% python3 -q
>>> import numpy as np
>>> import numpy.linalg as la
>>> np.set_printoptions(suppress=True, linewidth=200)
>>> M = np.array([[0, 9, 0, 0, 1, 4, 1],
...     [0, 0, 0, 0, 0, 0, 0],
...     [0, 4, 7, 0, 0, 0, 0],
...     [9, 0, 0, 9, 0, 0, 0],
...     [0, 0, 0, 0, 0, 0, 0],
...     [7, 0, 0, 0, 0, 0, 0],
...     [0, 0, 5, 0, 0, 0, 0],
...     [0, 0, 4, 0, 0, 6, 7],
...     [7, 4, 0, 6, 0, 4, 0]])
>>> Uu, sig, Vt = la.svd(M, full_matrices=False)
>>> print(np.abs(Uu[:, 0]).round(6).argmax())
3
>>> print(round(float(np.sqrt((sig ** 2).sum())), 2), round(la.norm(M), 2))
24.86 24.86
>>> print((sig > 1e-8).sum())
7
>>> print(Uu.shape, sig.shape, Vt.shape)
(9, 7) (7,) (7, 7)
>>> print(np.round(Vt @ Vt.T, 2) + 0)
[[1. 0. 0. 0. 0. 0. 0.]
 [0. 1. 0. 0. 0. 0. 0.]
 [0. 0. 1. 0. 0. 0. 0.]
 [0. 0. 0. 1. 0. 0. 0.]
 [0. 0. 0. 0. 1. 0. 0.]
 [0. 0. 0. 0. 0. 1. 0.]
 [0. 0. 0. 0. 0. 0. 1.]]
>>> print(np.round(Uu.T @ Uu, 2) + 0)
[[1. 0. 0. 0. 0. 0. 0.]
 [0. 1. 0. 0. 0. 0. 0.]
 [0. 0. 1. 0. 0. 0. 0.]
 [0. 0. 0. 1. 0. 0. 0.]
 [0. 0. 0. 0. 1. 0. 0.]
 [0. 0. 0. 0. 0. 1. 0.]
 [0. 0. 0. 0. 0. 0. 1.]]
>>> print(np.allclose(Uu * sig @ Vt, M))
True
>>> print(np.round(np.abs(Vt[0]), 2))
[0.73 0.27 0.07 0.57 0.01 0.23 0.06]
>>> vec = np.array([0, 1, 2, 1, -1, 1, 0])
>>> y = M @ vec
>>> print(np.round(la.lstsq(M, y)[0], 2) + 0)
[ 0.  1.  2.  1. -1.  1.  0.]
>>> print(y)
[12  0 18  9  0  0 10 14 14]
>>> rng = np.random.default_rng(6736)
>>> y = y + 0.05 * rng.normal(size=9)
>>> print(y.round(2))
[11.93  0.04 18.    9.05  0.01  0.02 10.02 13.96 13.96]
>>> b, *_ = la.lstsq(M, y)
>>> print([round(float(la.norm(la.solve(M.T @ M + lam * np.eye(7), M.T @ y))), 2) for lam in (0, 1, 10, 100)])
[2.82, 2.6, 2.34, 1.49]
>>> print(b.round())
[ 0.  1.  2.  1. -1.  1.  0.]
>>> print(b.round(2) + 0)
[ 0.    0.99  2.    1.   -0.97  0.99  0.  ]
>>> print(round(la.norm(y - M @ b), 2))
0.04
>>> M2 = np.c_[M[:, :6] @ np.array([[-6, -8, 5, -8, -7, -8],
...     [1, 8, -7, -9, 2, -6],
...     [9, -4, -9, 6, -5, 9],
...     [9, -1, 5, -5, -2, -5],
...     [8, -2, 3, 1, -3, -7],
...     [0, 0, -5, -9, 5, -5]]), np.array([2, 3, 0, 1, 0, 0, 0, 1, 3])]
>>> print(M2)
[[  17   70  -80 -116   35  -81    2]
 [   0    0    0    0    0    0    3]
 [  67    4  -91    6  -27   39    0]
 [  27  -81   90 -117  -81 -117    1]
 [   0    0    0    0    0    0    0]
 [ -42  -56   35  -56  -49  -56    0]
 [  45  -20  -45   30  -25   45    0]
 [  36  -16  -66  -30   10    6    1]
 [  16  -30   17 -158  -33 -130    3]]
>>> print(np.round(la.norm(M2 - M @ la.lstsq(M, M2)[0], axis=0), 2) + 0)
[0. 0. 0. 0. 0. 0. 3.]
>>> print(np.round(la.lstsq(M, M2[:, 0])[0], 2) + 0)
[-6.  1.  9.  9.  8.  0.  0.]
>>> feats = np.load("data.npy")
>>> print(feats.round(2))
[[0.3  0.2  0.2  0.1  0.2 ]
 [0.33 0.33 0.   0.17 0.17]
 [0.2  0.4  0.4  0.   0.  ]
 [0.14 0.29 0.29 0.29 0.  ]
 [0.12 0.25 0.12 0.12 0.38]]
>>> theta = np.radians(120)
>>> Rm = np.eye(5)
>>> Rm[3, 3] = Rm[2, 2] = np.cos(theta)
>>> Rm[3, 2], Rm[2, 3] = -np.sin(theta), np.sin(theta)
>>> print(Rm.round(2))
[[ 1.    0.    0.    0.    0.  ]
 [ 0.    1.    0.    0.    0.  ]
 [ 0.    0.   -0.5   0.87  0.  ]
 [ 0.    0.   -0.87 -0.5   0.  ]
 [ 0.    0.    0.    0.    1.  ]]
>>> M2 = feats @ Rm.T
>>> print(np.round(np.abs(M2 - feats).max(axis=0), 2))
[0.   0.   0.6  0.68 0.  ]
>>> print(np.round(Rm.T @ Rm, 2) + 0)
[[1. 0. 0. 0. 0.]
 [0. 1. 0. 0. 0.]
 [0. 0. 1. 0. 0.]
 [0. 0. 0. 1. 0.]
 [0. 0. 0. 0. 1.]]
>>> print(np.round(Rm @ Rm.T, 2) + 0)
[[1. 0. 0. 0. 0.]
 [0. 1. 0. 0. 0.]
 [0. 0. 1. 0. 0.]
 [0. 0. 0. 1. 0.]
 [0. 0. 0. 0. 1.]]
>>> print(np.round(la.svd(Rm, compute_uv=False), 2))
[1. 1. 1. 1. 1.]
>>> print(Rm[:, 2] @ Rm[:, 1])
0.0
